$ ipython --no-banner

In [1]: import numpy as np

In [2]: from numpy import linalg as LA

In [3]: np.set_printoptions(suppress=True, linewidth=100)

In [4]: tidy = lambda a: np.round(a, 2) + 0

In [5]: out = np.array([[5, 4, 0, 2, 5, 4],
   ...:     [3, 4, 0, 4, 2, 1],
   ...:     [3, 4, 1, 0, 5, 2],
   ...:     [4, 3, 0, 5, 3, 1]])

In [6]: X = out.T @ out

In [7]: X
Out[7]: 
array([[59, 56,  3, 42, 58, 33],
       [56, 57,  4, 39, 57, 31],
       [ 3,  4,  1,  0,  5,  2],
       [42, 39,  0, 45, 33, 17],
       [58, 57,  5, 33, 63, 35],
       [33, 31,  2, 17, 35, 22]])

In [8]: out = X / LA.norm(X, axis=1, keepdims=True)

In [9]: G = out @ out.T

In [10]: tidy(G[2])
Out[10]: array([0.9 , 0.91, 1.  , 0.79, 0.94, 0.94])

In [11]: tidy(LA.norm(out, axis=1))
Out[11]: array([1., 1., 1., 1., 1., 1.])

In [12]: tidy(G)
Out[12]: 
array([[1.  , 1.  , 0.9 , 0.97, 1.  , 0.99],
       [1.  , 1.  , 0.91, 0.97, 1.  , 0.99],
       [0.9 , 0.91, 1.  , 0.79, 0.94, 0.94],
       [0.97, 0.97, 0.79, 1.  , 0.95, 0.94],
       [1.  , 1.  , 0.94, 0.95, 1.  , 1.  ],
       [0.99, 0.99, 0.94, 0.94, 1.  , 1.  ]])

In [13]: rank = LA.matrix_rank(X)

In [14]: rank
Out[14]: np.int64(4)

In [15]: null = LA.svd(X)[2][rank:].T

In [16]: tidy(X @ null)
Out[16]: 
array([[0., 0.],
       [0., 0.],
       [0., 0.],
       [0., 0.],
       [0., 0.],
       [0., 0.]])

In [17]: LA.matrix_rank(X.T @ X), LA.matrix_rank(X @ X.T)
Out[17]: (np.int64(4), np.int64(4))

In [18]: null.shape
Out[18]: (6, 2)

In [19]: np.allclose(X @ null, 0)
Out[19]: True

In [20]: M = np.array([[-2.6, -4.5, 1.87],
    ...:     [-4.34, -3.43, -2.4],
    ...:     [-3.01, -5.11, 4.08],
    ...:     [-5.16, -2.56, -1.74],
    ...:     [-2.88, -4.64, 2.68],
    ...:     [-0.49, -7.06, 3.53],
    ...:     [-2.08, -4.07, -2.01],
    ...:     [-4.1, -1.63, -2.59],
    ...:     [-1.71, -4.71, 4.82],
    ...:     [-0.86, -5.54, 3.41],
    ...:     [-1.56, -6.66, 3.0],
    ...:     [-3.17, -6.0, 2.22],
    ...:     [-4.6, -3.52, -2.05],
    ...:     [-1.4, -6.11, 4.6],
    ...:     [-1.54, -6.99, 1.91],
    ...:     [-4.02, -4.99, -0.62],
    ...:     [-1.69, -4.2, 4.23],
    ...:     [-3.3, -1.84, -0.44]])

In [21]: out = np.c_[M[:, :2] @ np.array([[9, -8], [0, -5]]), np.array([1, 2, 1, 1, 2, 2, 2, 1, 2, 2, 2, 2, 0, 1, 2, 2, 2, 0])]

In [22]: tidy(out)
Out[22]: 
array([[-23.4 ,  43.3 ,   1.  ],
       [-39.06,  51.87,   2.  ],
       [-27.09,  49.63,   1.  ],
       [-46.44,  54.08,   1.  ],
       [-25.92,  46.24,   2.  ],
       [ -4.41,  39.22,   2.  ],
       [-18.72,  36.99,   2.  ],
       [-36.9 ,  40.95,   1.  ],
       [-15.39,  37.23,   2.  ],
       [ -7.74,  34.58,   2.  ],
       [-14.04,  45.78,   2.  ],
       [-28.53,  55.36,   2.  ],
       [-41.4 ,  54.4 ,   0.  ],
       [-12.6 ,  41.75,   1.  ],
       [-13.86,  47.27,   2.  ],
       [-36.18,  57.11,   2.  ],
       [-15.21,  34.52,   2.  ],
       [-29.7 ,  35.6 ,   0.  ]])

In [23]: tidy(LA.lstsq(M, out[:, 0])[0])
Out[23]: array([9., 0., 0.])

In [24]: LA.matrix_rank(out)
Out[24]: np.int64(3)
